% python3 -q
>>> import numpy as np
>>> from numpy import linalg as LA
>>> np.set_printoptions(precision=2, suppress=True, linewidth=200)
>>> data = np.load("test8.npy")
>>> data
array([[ -2.06,   8.02,   4.92,  -8.8 ,  -9.6 ,  -9.27],
       [ -5.74, -17.11, -14.4 ,   2.78,  -5.35,  -5.67],
       [  5.29, -14.47,  17.06, -20.51,  13.91,  -2.19],
       [ -5.17,   8.81,   7.76,   1.9 , -23.31,  -3.23],
       [ -3.37,   6.89,  -3.97,  -5.73,  -4.19,  -0.06],
       [  4.08,   9.92,   2.81,  10.89,  -4.34,  -2.96],
       [ -1.61,   5.49,   4.12,   0.36, -10.07,  -2.25],
       [  3.7 ,  -0.55, -11.39,   4.9 ,  -3.29,   0.52],
       [  4.53,  -2.15,  -5.76,   5.79,   1.87,   3.6 ],
       [  6.34,  -4.56,  -2.71,  -3.36, -12.35,   0.77],
       [ -9.92,  -3.03,  -1.29,   2.11,  -6.93, -11.74]])
>>> blk = np.stack([data, -3 * data, data[::-1]])
>>> LA.norm(blk, axis=(1, 2))
array([ 64.72, 194.17,  64.72])
>>> np.einsum("bij,cij->bc", blk, blk)
array([[  4189.03, -12567.08,    618.94],
       [-12567.08,  37701.24,  -1856.82],
       [   618.94,  -1856.82,   4189.03]])
>>> X = np.load("run8.npy")
>>> X
array([[0, 1, 0, 1, 1, 1, 1],
       [2, 2, 1, 0, 0, 0, 0],
       [1, 0, 2, 0, 1, 0, 1],
       [1, 1, 2, 1, 1, 1, 1],
       [2, 2, 1, 0, 0, 0, 2],
       [2, 2, 1, 0, 0, 0, 0],
       [1, 2, 1, 0, 1, 0, 2]])
>>> left, sv, Vt = LA.svd(X)
>>> sv.round(2) + 0
array([6.94, 2.82, 2.07, 1.71, 0.75, 0.31, 0.  ])
>>> np.argmax(sv[:-1] / (sv[1:] + 1e-6)) + 1
np.int64(6)
>>> A2 = left[:, :6] @ np.diag(sv[:6]) @ Vt[:6]
>>> round(LA.norm(X - A2) / LA.norm(X), 2)
np.float64(0.0)
>>> LA.matrix_rank(A2)
np.int64(6)
>>> round(LA.norm(X - A2, 2), 2), round(sv[6], 2)
(np.float64(0.0), np.float64(0.0))
>>> F = np.array([[0.5, 0.5, 0.0, 0.0],
...     [0.0, 0.5, 0.5, 0.0],
...     [0.25, 0.25, 0.5, 0.0],
...     [0.0, 0.0, 0.0, 1.0]])
>>> Q, V = LA.qr(F[:, :2])[0], LA.qr(F[:, 2:])[0]
>>> sv = LA.svd(Q.T @ V, compute_uv=False)
>>> sv
array([0.77, 0.  ])
>>> np.round(LA.norm(Q @ Q.T - V @ V.T, 2), 2)
np.float64(1.0)
>>> np.degrees(np.arccos(sv.clip(0, 1)))
array([39.23, 90.  ])
>>> (sv > 0.9).sum()
np.int64(0)
>>> rng = np.random.default_rng(840)
>>> idx = rng.permutation(4)
>>> idx
array([1, 3, 0, 2])
>>> A2 = F[idx][:, idx]
>>> np.trace(A2)
np.float64(2.5)
>>> np.allclose(A2, F)
False
>>> np.diag(A2)
array([0.5, 1. , 0.5, 0.5])
>>> E = np.load("dump.npy")
>>> E
array([[0., 1., 1., 1., 1., 1., 1., 1., 1.],
       [1., 0., 1., 1., 1., 1., 1., 1., 1.],
       [1., 1., 0., 1., 1., 1., 1., 1., 1.],
       [1., 1., 1., 0., 1., 1., 1., 1., 1.],
       [1., 1., 1., 1., 0., 1., 1., 1., 1.],
       [1., 1., 1., 1., 1., 0., 1., 1., 1.],
       [1., 1., 1., 1., 1., 1., 0., 1., 1.],
       [1., 1., 1., 1., 1., 1., 1., 0., 1.],
       [1., 1., 1., 1., 1., 1., 1., 1., 0.]])
>>> (E + E.T) / 2
array([[0., 1., 1., 1., 1., 1., 1., 1., 1.],
       [1., 0., 1., 1., 1., 1., 1., 1., 1.],
       [1., 1., 0., 1., 1., 1., 1., 1., 1.],
       [1., 1., 1., 0., 1., 1., 1., 1., 1.],
       [1., 1., 1., 1., 0., 1., 1., 1., 1.],
       [1., 1., 1., 1., 1., 0., 1., 1., 1.],
       [1., 1., 1., 1., 1., 1., 0., 1., 1.],
       [1., 1., 1., 1., 1., 1., 1., 0., 1.],
       [1., 1., 1., 1., 1., 1., 1., 1., 0.]])
>>> E.inv()
Traceback (most recent call last):
  File "<python-input-34>", line 1, in <module>
    E.inv()
    ^^^^^
AttributeError: 'numpy.ndarray' object has no attribute 'inv'
>>> np.trace(E)
np.float64(0.0)
>>> np.sort(np.abs(LA.eigvals(E)))
array([1., 1., 1., 1., 1., 1., 1., 1., 8.])
>>> x = np.array([0, 3, 4, 4, 2, 5, 1, 1, 1])
>>> rhs = E @ x
>>> b, lr = np.zeros(9), 1 / LA.norm(E, 2) ** 2
>>> for i in range(50):
...     b -= lr * E.T @ (E @ b - rhs)
...     if i % 10 == 0: print(i, round(LA.norm(E @ b - rhs), 2))
... 
0 4.82
10 4.12
20 3.52
30 3.01
40 2.57
>>> round(float(LA.cond(E)), 2)
8.0
>>> E @ np.ones(9)
array([8., 8., 8., 8., 8., 8., 8., 8., 8.])
>>> E @ (-1.0) ** np.arange(9)
array([0., 2., 0., 2., 0., 2., 0., 2., 0.])
>>> np.allclose(E @ E.T, E.T @ E)
True
>>> [round(float(LA.det(E[:i, :i])), 2) + 0 for i in range(1, 10)]
[0.0, -1.0, 2.0, -3.0, 4.0, -5.0, 6.0, -7.0, 8.0]
>>> try:
...     LA.cholesky(E)
... except LA.LinAlgError as e:
...     print("failed:", e)
... 
failed: Matrix is not positive definite
>>> arr = np.load("mat.npy")
>>> arr
array([[ 0. , -0.6, -1.1, -1.4,  0.8],
       [-0.8, -0.3,  0.6,  2.5,  0.1],
       [-0.2, -0.1, -2. , -0.9, -0.4],
       [ 1.3,  0.5, -1. , -0.9,  1.7],
       [ 1.7, -1. ,  1.4,  0.2,  0.3],
       [ 1.7,  0. , -1. ,  1.4, -0.2],
       [ 0.8,  1.3, -1.1, -0.8, -0.1],
       [ 0.2, -0.9,  0. , -0.4, -1.8],
       [ 0.3,  0.8, -0.8,  1.1, -0.7],
       [-0.9, -0.1, -1.6, -1.3,  0.2]])
>>> A2 = np.c_[data[:, :5] @ np.array([[0, 2, 1, 0, -2],
...     [-1, -1, -2, -1, 2],
...     [2, -1, 2, 1, -2],
...     [1, 0, 2, 2, -1],
...     [-1, 2, 0, 0, -2]]), np.array([0, 1, 2, 1, 2, -2, 2, -2, -2, 0, -2])]
>>> A2
array([[  2.62, -36.26, -25.86, -20.7 ,  38.32,   0.  ],
       [ -3.56,   9.33,   5.24,   8.27,  13.98,   1.  ],
       [ 14.17,  35.81,  27.33,  -9.49, -80.95,   2.  ],
       [ 31.92, -73.53,  -3.47,   2.75,  57.16,   1.  ],
       [-16.37, -18.04, -36.55, -22.32,  42.57,   2.  ],
       [ 10.93, -13.25,  11.64,  14.67,   3.85,  -2.  ],
       [ 13.18, -32.97,  -3.63,  -0.65,  25.74,   2.  ],
       [-14.04,  12.76,  -8.18,  -1.04,  15.96,  -2.  ],
       [ -5.45,  20.71,   8.89,   7.97, -11.37,  -2.  ],
       [  8.13,  -4.75,   3.32,  -4.87,  11.68,   0.  ],
       [  9.49, -29.38,  -2.22,   5.96,  28.11,  -2.  ]])
>>> np.round(LA.lstsq(data, A2[:, 0])[0], 2) + 0
array([ 0., -1.,  2.,  1., -1.,  0.])
>>> LA.matrix_rank(A2)
np.int64(5)
>>> LA.matrix_rank(np.c_[data, A2])
np.int64(7)
>>> x = np.array([-1, 1, 2, 1, 1, -1])
>>> A2 * x
array([[ -2.62, -36.26, -51.72, -20.7 ,  38.32,  -0.  ],
       [  3.56,   9.33,  10.48,   8.27,  13.98,  -1.  ],
       [-14.17,  35.81,  54.66,  -9.49, -80.95,  -2.  ],
       [-31.92, -73.53,  -6.94,   2.75,  57.16,  -1.  ],
       [ 16.37, -18.04, -73.1 , -22.32,  42.57,  -2.  ],
       [-10.93, -13.25,  23.28,  14.67,   3.85,   2.  ],
       [-13.18, -32.97,  -7.26,  -0.65,  25.74,  -2.  ],
       [ 14.04,  12.76, -16.36,  -1.04,  15.96,   2.  ],
       [  5.45,  20.71,  17.78,   7.97, -11.37,   2.  ],
       [ -8.13,  -4.75,   6.64,  -4.87,  11.68,  -0.  ],
       [ -9.49, -29.38,  -4.44,   5.96,  28.11,   2.  ]])
>>> A2 @ np.ones(6)
array([-41.88,  34.26, -11.13,  15.83, -48.71,  25.84,   3.67,   3.46,  18.75,  13.51,   9.96])
>>> LA.norm(A2 @ x) <= LA.norm(A2, 2) * LA.norm(x) + 1e-9
np.True_
>>> A2 @ np.eye(6)[0]
array([  2.62,  -3.56,  14.17,  31.92, -16.37,  10.93,  13.18, -14.04,  -5.45,   8.13,   9.49])
>>> Q, Rm = LA.qr(arr)
>>> np.round(Q.T @ Q, 2) + 0
array([[1., 0., 0., 0., 0.],
       [0., 1., 0., 0., 0.],
       [0., 0., 1., 0., 0.],
       [0., 0., 0., 1., 0.],
       [0., 0., 0., 0., 1.]])
>>> np.round(Q @ Rm, 2) + 0
array([[ 0. , -0.6, -1.1, -1.4,  0.8],
       [-0.8, -0.3,  0.6,  2.5,  0.1],
       [-0.2, -0.1, -2. , -0.9, -0.4],
       [ 1.3,  0.5, -1. , -0.9,  1.7],
       [ 1.7, -1. ,  1.4,  0.2,  0.3],
       [ 1.7,  0. , -1. ,  1.4, -0.2],
       [ 0.8,  1.3, -1.1, -0.8, -0.1],
       [ 0.2, -0.9,  0. , -0.4, -1.8],
       [ 0.3,  0.8, -0.8,  1.1, -0.7],
       [-0.9, -0.1, -1.6, -1.3,  0.2]])
>>> Q.shape, Rm.shape
((10, 5), (5, 5))
>>> np.abs(np.diag(Rm))
array([3.12, 2.2 , 3.45, 3.44, 2.58])
>>> round(abs(Rm[0, 0]), 2), np.round(LA.norm(arr[:, 0]), 2)
(np.float64(3.12), np.float64(3.12))
>>> left, sv, Vt = LA.svd(X)
>>> V = Vt[:(sv > 1e-8).sum()]
>>> x = X[0] + 3 * X[4] + rng.integers(2) * np.eye(7)[3]
>>> x
array([6., 7., 3., 1., 1., 1., 7.])
>>> np.allclose(V.T @ V @ x, x)
True
>>> np.diag(V.T @ V)
array([1. , 1. , 1. , 0.5, 1. , 0.5, 1. ])
>>> LA.matrix_rank(np.vstack([X, x]))
np.int64(6)
>>> np.round(V.T @ V, 2) + 0
array([[1. , 0. , 0. , 0. , 0. , 0. , 0. ],
       [0. , 1. , 0. , 0. , 0. , 0. , 0. ],
       [0. , 0. , 1. , 0. , 0. , 0. , 0. ],
       [0. , 0. , 0. , 0.5, 0. , 0.5, 0. ],
       [0. , 0. , 0. , 0. , 1. , 0. , 0. ],
       [0. , 0. , 0. , 0.5, 0. , 0.5, 0. ],
       [0. , 0. , 0. , 0. , 0. , 0. , 1. ]])
>>> x = np.array([2, -4, 4, 5, -2])
>>> a = np.maximum(arr @ x, 0)
>>> np.flatnonzero(a > 1e-9)
array([1, 4, 5, 7, 8])
>>> np.tanh(arr @ x)
array([-1. ,  1. , -1. , -1. ,  1. ,  1. , -1. ,  1. ,  0.8, -1. ])
>>> a
array([ 0. , 14.3,  0. ,  0. , 13.4,  6.8,  0. ,  5.6,  1.1,  0. ])
>>> A = np.loadtxt("w.csv", delimiter=",")
>>> A
array([[0.08, 0.17, 0.21, 0.12, 0.17, 0.21, 0.04],
       [0.14, 0.23, 0.14, 0.14, 0.23, 0.  , 0.14],
       [0.05, 0.25, 0.15, 0.05, 0.25, 0.1 , 0.15],
       [0.  , 0.15, 0.  , 0.15, 0.08, 0.23, 0.38],
       [0.15, 0.15, 0.1 , 0.2 , 0.25, 0.  , 0.15],
       [0.18, 0.18, 0.18, 0.11, 0.18, 0.11, 0.07],
       [0.25, 0.12, 0.  , 0.12, 0.12, 0.25, 0.12]])
>>> idx = rng.permutation(7)
>>> A2 = A[:, idx] * rng.choice([-1, 1], 7)
>>> A2
array([[-0.21, -0.21,  0.17,  0.17, -0.12,  0.08, -0.04],
       [-0.  , -0.14,  0.23,  0.23, -0.14,  0.14, -0.14],
       [-0.1 , -0.15,  0.25,  0.25, -0.05,  0.05, -0.15],
       [-0.23, -0.  ,  0.15,  0.08, -0.15,  0.  , -0.38],
       [-0.  , -0.1 ,  0.15,  0.25, -0.2 ,  0.15, -0.15],
       [-0.11, -0.18,  0.18,  0.18, -0.11,  0.18, -0.07],
       [-0.25, -0.  ,  0.12,  0.12, -0.12,  0.25, -0.12]])
>>> left, _, Vt = LA.svd(A.T @ A2)
>>> idx
array([5, 2, 1, 4, 3, 0, 6])
>>> np.round(left @ Vt, 2) + 0
array([[ 0.,  0.,  0.,  0.,  0.,  1.,  0.],
       [ 0.,  0.,  1.,  0.,  0.,  0.,  0.],
       [ 0., -1.,  0.,  0.,  0.,  0.,  0.],
       [ 0.,  0.,  0.,  0., -1.,  0.,  0.],
       [ 0.,  0.,  0.,  1.,  0.,  0.,  0.],
       [-1.,  0.,  0.,  0.,  0.,  0.,  0.],
       [ 0.,  0.,  0.,  0.,  0.,  0., -1.]])
>>> x = np.array([3, 1, 2, 1, 3, 2, 0])
>>> rhs = A2 @ x
>>> b, lr = np.zeros(7), 1 / LA.norm(A2, 2) ** 2
>>> for i in range(4):
...     b -= lr * A2.T @ (A2 @ b - rhs)
...     if i % 1 == 0: print(i, round(LA.norm(A2 @ b - rhs), 2))
... 
0 0.97
1 0.89
2 0.82
3 0.76
>>> b
array([ 0.87, -0.15,  0.11,  0.34,  0.19,  0.16,  0.49])
>>> np.round(LA.cond(A2), 2)
np.float64(40.58)
>>> x = np.array([2, -2, -2, -1, 3, 2, 3])
>>> rhs = A @ x
>>> b, lr = np.zeros(7), 1 / LA.norm(A, 2) ** 2
>>> for i in range(40):
...     b -= lr * A.T @ (A @ b - rhs)
...     if i % 10 == 0: print(i, round(LA.norm(A @ b - rhs), 2))
... 
0 0.94
10 0.42
20 0.29
30 0.23
>>> b
array([ 1.63,  0.3 , -1.73,  0.87,  0.46,  1.59,  2.21])
>>> A @ np.ones(7)
array([1., 1., 1., 1., 1., 1., 1.])
>>> LA.matrix_power(A, 2)
array([[0.11, 0.19, 0.13, 0.12, 0.2 , 0.1 , 0.15],
       [0.12, 0.18, 0.1 , 0.14, 0.19, 0.11, 0.16],
       [0.14, 0.18, 0.11, 0.13, 0.21, 0.09, 0.14],
       [0.17, 0.16, 0.07, 0.13, 0.16, 0.16, 0.16],
       [0.11, 0.17, 0.09, 0.14, 0.18, 0.12, 0.17],
       [0.11, 0.19, 0.13, 0.13, 0.2 , 0.11, 0.14],
       [0.13, 0.17, 0.13, 0.13, 0.17, 0.14, 0.13]])
>>> pr = np.eye(7)[0]
>>> for _ in range(7):
...     pr = pr @ A
...     print(pr.round(2))
... 
[0.08 0.17 0.21 0.12 0.17 0.21 0.04]
[0.11 0.19 0.13 0.12 0.2  0.1  0.15]
[0.13 0.18 0.11 0.13 0.19 0.11 0.15]
[0.13 0.18 0.11 0.14 0.18 0.12 0.15]
[0.13 0.18 0.11 0.13 0.18 0.12 0.15]
[0.13 0.18 0.11 0.13 0.18 0.12 0.15]
[0.13 0.18 0.11 0.13 0.18 0.12 0.15]
